$ python -q
>>> import numpy as np
>>> np.set_printoptions(precision=2, suppress=True, linewidth=160)
>>> A = np.array([[-1.0, 1.0, 1.0, 1.0, 1.0, 1.0, 1.0],
...     [1.0, -1.0, 1.0, 1.0, 1.0, 1.0, 1.0],
...     [1.0, 1.0, -1.0, 1.0, 1.0, 1.0, 1.0],
...     [1.0, 1.0, 1.0, -1.0, 1.0, 1.0, 1.0],
...     [1.0, 1.0, 1.0, 1.0, -1.0, 1.0, 1.0],
...     [1.0, 1.0, 1.0, 1.0, 1.0, -1.0, 1.0],
...     [1.0, 1.0, 1.0, 1.0, 1.0, 1.0, -1.0]])
>>> print(A @ A)
[[7. 3. 3. 3. 3. 3. 3.]
 [3. 7. 3. 3. 3. 3. 3.]
 [3. 3. 7. 3. 3. 3. 3.]
 [3. 3. 3. 7. 3. 3. 3.]
 [3. 3. 3. 3. 7. 3. 3.]
 [3. 3. 3. 3. 3. 7. 3.]
 [3. 3. 3. 3. 3. 3. 7.]]
>>> print(np.allclose(A @ A.T, A.T @ A))
True
>>> print(np.sort(np.abs(np.linalg.eigvals(A))))
[2. 2. 2. 2. 2. 2. 5.]
>>> print(np.round(np.abs(np.linalg.eigvals(A)).max(), 2))
5.0
>>> print(np.allclose(A, A.T))
True
>>> print(round(np.linalg.det(A), 2))
320.0
>>> w1 = np.array([[-2, -1], [2, 1], [1, 1], [-1, 1], [-1, -1], [-1, 2], [-2, 2]])
>>> coef = np.array([2, 2])
>>> act = np.maximum(A @ w1 + coef, 0)
>>> print(act)
[[2. 9.]
 [0. 5.]
 [0. 5.]
 [0. 5.]
 [0. 9.]
 [0. 3.]
 [2. 3.]]
>>> print((act > 0).astype(int))
[[1 1]
 [0 1]
 [0 1]
 [0 1]
 [0 1]
 [0 1]
 [1 1]]
>>> cent = np.array([[-5, 8, 3], [-3, -4, 6]])
>>> print((act @ cent).round(6).argmax(axis=1))
[2 2 2 2 2 2 2]
>>> A2 = np.array([[2, 0, 0],
...     [-2, -1, 0],
...     [2, 2, 2],
...     [-2, 2, -1],
...     [-2, 0, 0],
...     [1, -2, 1],
...     [-1, -2, -2]])
>>> print(np.linalg.matrix_rank(np.vstack([A, A2.T])))
7
>>> print(np.einsum("ik,kj->ij", A, A2))
[[-6. -1.  0.]
 [ 2.  1.  0.]
 [-6. -5. -4.]
 [ 2. -5.  2.]
 [ 2. -1.  0.]
 [-4.  3. -2.]
 [ 0.  3.  4.]]
>>> print(np.einsum("ij,ij->i", A, A))
[7. 7. 7. 7. 7. 7. 7.]
>>> print(np.einsum("ij->j", A))
[5. 5. 5. 5. 5. 5. 5.]
>>> print(np.linalg.matrix_rank(A @ A2))
3
>>> print(np.all(np.linalg.eigvalsh(A) > 0))
False
>>> rng = np.random.default_rng(863)
>>> z = rng.permutation(7)
>>> print(z)
[3 1 0 6 2 4 5]
>>> A2 = A[z][:, z]
>>> print(np.sort(np.abs(np.linalg.eigvals(A2))))
[2. 2. 2. 2. 2. 2. 5.]
>>> print(np.diag(A2))
[-1. -1. -1. -1. -1. -1. -1.]
>>> print(round(float(np.linalg.det(A2)), 2), np.round(np.linalg.det(A[z]), 2))
320.0 -320.0
>>> print(np.allclose(A2, A))
True
>>> print(np.trace(A2))
-7.0
>>> O, _ = np.linalg.qr(np.array([[0.6, -0.3, 1.1, 0.4],
...     [1.3, -0.7, -0.2, -0.7],
...     [-1.2, 0.7, -0.1, 0.6],
...     [-0.9, 0.9, -1.1, 1.1]]))
>>> X = O[:, :4]
>>> print(X)
[[-0.29 -0.22 -0.93 -0.08]
 [-0.63 -0.35  0.33 -0.61]
 [ 0.58  0.18 -0.16 -0.78]
 [ 0.43 -0.89  0.07  0.11]]
>>> print(round(float(np.linalg.det(X[::-1])), 2))
-1.0
>>> print(round(float(np.linalg.det(X.T)), 2))
-1.0
>>> print(np.kron(np.eye(2, dtype=int), X))
[[-0.29 -0.22 -0.93 -0.08 -0.   -0.   -0.   -0.  ]
 [-0.63 -0.35  0.33 -0.61 -0.   -0.    0.   -0.  ]
 [ 0.58  0.18 -0.16 -0.78  0.    0.   -0.   -0.  ]
 [ 0.43 -0.89  0.07  0.11  0.   -0.    0.    0.  ]
 [-0.   -0.   -0.   -0.   -0.29 -0.22 -0.93 -0.08]
 [-0.   -0.    0.   -0.   -0.63 -0.35  0.33 -0.61]
 [ 0.    0.   -0.   -0.    0.58  0.18 -0.16 -0.78]
 [ 0.   -0.    0.    0.    0.43 -0.89  0.07  0.11]]
>>> print(np.round(np.einsum("ij,ji->", X, X), 2))
0.48
>>> print(round(np.linalg.eigvals(X).sum().real, 2))
-0.69
